% ipython --no-banner

In [1]: import numpy as np

In [2]: import numpy.linalg as la

In [3]: np.set_printoptions(precision=1, suppress=True, linewidth=120, sign=" ")

In [4]: m1 = np.array([[-16, -1, 3, -6, -2, -9, 3],
   ...:     [-1, -10, 5, 2, -10, -5, -11],
   ...:     [3, 5, 2, 13, 9, -4, -13],
   ...:     [-6, 2, 13, 14, 8, -10, -5],
   ...:     [-2, -10, 9, 8, -4, -15, -1],
   ...:     [-9, -5, -4, -10, -15, 14, -5],
   ...:     [3, -11, -13, -5, -1, -5, -12]])

In [5]: # symmetric, so the eigenvalues are real

In [6]: ev, V = la.eigh(m1)

In [7]: np.unique(ev.round(6) + 0, return_counts=True)[1]
Out[7]: array([ 1,  1,  1,  1,  1,  1,  1])

In [8]: la.eigvalsh(m1 + 5 * np.eye(7))
Out[8]: array([-24.6, -19.8,  -9.4,   2.9,   8.3,  22.1,  43.5])

In [9]: np.round(V.T @ m1 @ V, 1) + 0
Out[9]: 
array([[-29.6,   0. ,   0. ,   0. ,   0. ,   0. ,   0. ],
       [  0. , -24.8,   0. ,   0. ,   0. ,   0. ,   0. ],
       [  0. ,   0. , -14.4,   0. ,   0. ,   0. ,   0. ],
       [  0. ,   0. ,   0. ,  -2.1,   0. ,   0. ,   0. ],
       [  0. ,   0. ,   0. ,   0. ,   3.3,   0. ,   0. ],
       [  0. ,   0. ,   0. ,   0. ,   0. ,  17.1,   0. ],
       [  0. ,   0. ,   0. ,   0. ,   0. ,   0. ,  38.5]])

In [10]: np.round(V.T @ V, 1) + 0
Out[10]: 
array([[ 1.,  0.,  0.,  0.,  0.,  0.,  0.],
       [ 0.,  1.,  0.,  0.,  0.,  0.,  0.],
       [ 0.,  0.,  1.,  0.,  0.,  0.,  0.],
       [ 0.,  0.,  0.,  1.,  0.,  0.,  0.],
       [ 0.,  0.,  0.,  0.,  1.,  0.,  0.],
       [ 0.,  0.,  0.,  0.,  0.,  1.,  0.],
       [ 0.,  0.,  0.,  0.,  0.,  0.,  1.]])

In [11]: np.abs(V[:, -1]).round(6).argmax()
Out[11]: np.int64(3)

In [12]: V @ np.diag(ev) @ V.T
Out[12]: 
array([[-16.,  -1.,   3.,  -6.,  -2.,  -9.,   3.],
       [ -1., -10.,   5.,   2., -10.,  -5., -11.],
       [  3.,   5.,   2.,  13.,   9.,  -4., -13.],
       [ -6.,   2.,  13.,  14.,   8., -10.,  -5.],
       [ -2., -10.,   9.,   8.,  -4., -15.,  -1.],
       [ -9.,  -5.,  -4., -10., -15.,  14.,  -5.],
       [  3., -11., -13.,  -5.,  -1.,  -5., -12.]])

In [13]: feats = np.loadtxt("layer15.csv", delimiter=",")

In [14]: feats
Out[14]: 
array([[-7. ,  0.1,  1.4,  1. ,  0.6, -0.2],
       [ 1. ,  0.4, -0.8, -0.5,  1.1, -0.4],
       [-9. ,  0.5, -0.8, -0.5,  0.5, -0.7],
       [-5. ,  1.4, -0.6, -1.4,  0.3,  0.4],
       [10. ,  0.3, -1.3, -0.7,  1.5, -2. ],
       [ 4. ,  0.7,  0.6,  0. ,  0.3,  1.8],
       [13. ,  1.3,  0.3,  1.3, -0.9, -0.6],
       [-4. , -0.2, -1.2,  0.2,  0.6, -1.2],
       [15. , -2.7,  2.1,  1.4,  0.7,  1. ],
       [ 1. ,  2.2, -0.2, -1.2,  1. ,  1.2],
       [ 8. ,  0.6,  0.5,  0. ,  0.2, -0.3],
       [-3. , -1.8,  0.3, -0.4, -1.1, -0.9],
       [-5. , -1.9,  1.1,  0.8,  0.1,  0.1]])

In [15]: # column 0 is much longer than the rest

In [16]: x0 = np.array([-1, -1, 1, -1, 3, -1])

In [17]: y = feats @ x0

In [18]: beta, lr = np.zeros(6), 1 / la.norm(feats, 2) ** 2

In [19]: for i in range(250):
    ...:     beta -= lr * feats.T @ (feats @ beta - y)
    ...:     if i % 50 == 0: print(i, round(la.norm(feats @ beta - y), 1))
    ...: 
0 9.8
50 5.7
100 3.6
150 2.4
200 1.7

In [20]: np.round(la.cond(feats), 1)
Out[20]: np.float64(22.4)

In [21]: beta
Out[21]: array([-1. , -1.1,  0.3, -0.6,  2.7, -0.6])

In [22]: Xc = feats - feats.mean(axis=0)

In [23]: Uu, sig, vt = la.svd(Xc, full_matrices=False)

In [24]: np.round(Xc.mean(axis=0), 1) + 0
Out[24]: array([ 0.,  0.,  0.,  0.,  0.,  0.])

In [25]: np.searchsorted(np.cumsum(sig ** 2) / (sig ** 2).sum(), 0.9) + 1
Out[25]: np.int64(1)

In [26]: np.round((sig ** 2).sum() ** 2 / (sig ** 4).sum(), 1)
Out[26]: np.float64(1.2)

In [27]: M = np.load("block18.npy")

In [28]: M
Out[28]: 
array([[ 3,  2, -2,  4,  3, -2,  4,  3,  1, -2],
       [ 2,  1, -3,  3,  2, -3,  3,  2,  0, -3],
       [ 3,  2, -2,  4,  3, -2,  4,  3,  1, -2],
       [ 4,  3, -1,  5,  4, -1,  5,  4,  2, -1],
       [ 3,  2, -2,  4,  3, -2,  4,  3,  1, -2],
       [ 2,  1, -3,  3,  2, -3,  3,  2,  0, -3],
       [ 3,  2, -2,  4,  3, -2,  4,  3,  1, -2],
       [ 4,  3, -1,  5,  4, -1,  5,  4,  2, -1],
       [ 4,  3, -1,  5,  4, -1,  5,  4,  2, -1],
       [ 2,  1, -3,  3,  2, -3,  3,  2,  0, -3],
       [ 3,  2, -2,  4,  3, -2,  4,  3,  1, -2],
       [ 3,  2, -2,  4,  3, -2,  4,  3,  1, -2]])

In [29]: M - M[0]
Out[29]: 
array([[ 0,  0,  0,  0,  0,  0,  0,  0,  0,  0],
       [-1, -1, -1, -1, -1, -1, -1, -1, -1, -1],
       [ 0,  0,  0,  0,  0,  0,  0,  0,  0,  0],
       [ 1,  1,  1,  1,  1,  1,  1,  1,  1,  1],
       [ 0,  0,  0,  0,  0,  0,  0,  0,  0,  0],
       [-1, -1, -1, -1, -1, -1, -1, -1, -1, -1],
       [ 0,  0,  0,  0,  0,  0,  0,  0,  0,  0],
       [ 1,  1,  1,  1,  1,  1,  1,  1,  1,  1],
       [ 1,  1,  1,  1,  1,  1,  1,  1,  1,  1],
       [-1, -1, -1, -1, -1, -1, -1, -1, -1, -1],
       [ 0,  0,  0,  0,  0,  0,  0,  0,  0,  0],
       [ 0,  0,  0,  0,  0,  0,  0,  0,  0,  0]])

In [30]: np.round(la.svd(M, compute_uv=False), 1) + 0
Out[30]: array([ 30.5,   6.6,   0. ,   0. ,   0. ,   0. ,   0. ,   0. ,   0. ,   0. ])

In [31]: round(la.norm(M), 1)
Out[31]: np.float64(31.2)

In [32]: np.abs(M).max()
Out[32]: np.int64(5)

In [33]: M.sum(axis=1)
Out[33]: array([ 14,   4,  14,  24,  14,   4,  14,  24,  24,   4,  14,  14])

In [34]: np.diff(M, axis=0)
Out[34]: 
array([[-1, -1, -1, -1, -1, -1, -1, -1, -1, -1],
       [ 1,  1,  1,  1,  1,  1,  1,  1,  1,  1],
       [ 1,  1,  1,  1,  1,  1,  1,  1,  1,  1],
       [-1, -1, -1, -1, -1, -1, -1, -1, -1, -1],
       [-1, -1, -1, -1, -1, -1, -1, -1, -1, -1],
       [ 1,  1,  1,  1,  1,  1,  1,  1,  1,  1],
       [ 1,  1,  1,  1,  1,  1,  1,  1,  1,  1],
       [ 0,  0,  0,  0,  0,  0,  0,  0,  0,  0],
       [-2, -2, -2, -2, -2, -2, -2, -2, -2, -2],
       [ 1,  1,  1,  1,  1,  1,  1,  1,  1,  1],
       [ 0,  0,  0,  0,  0,  0,  0,  0,  0,  0]])

In [35]: np.count_nonzero(M)
Out[35]: np.int64(117)
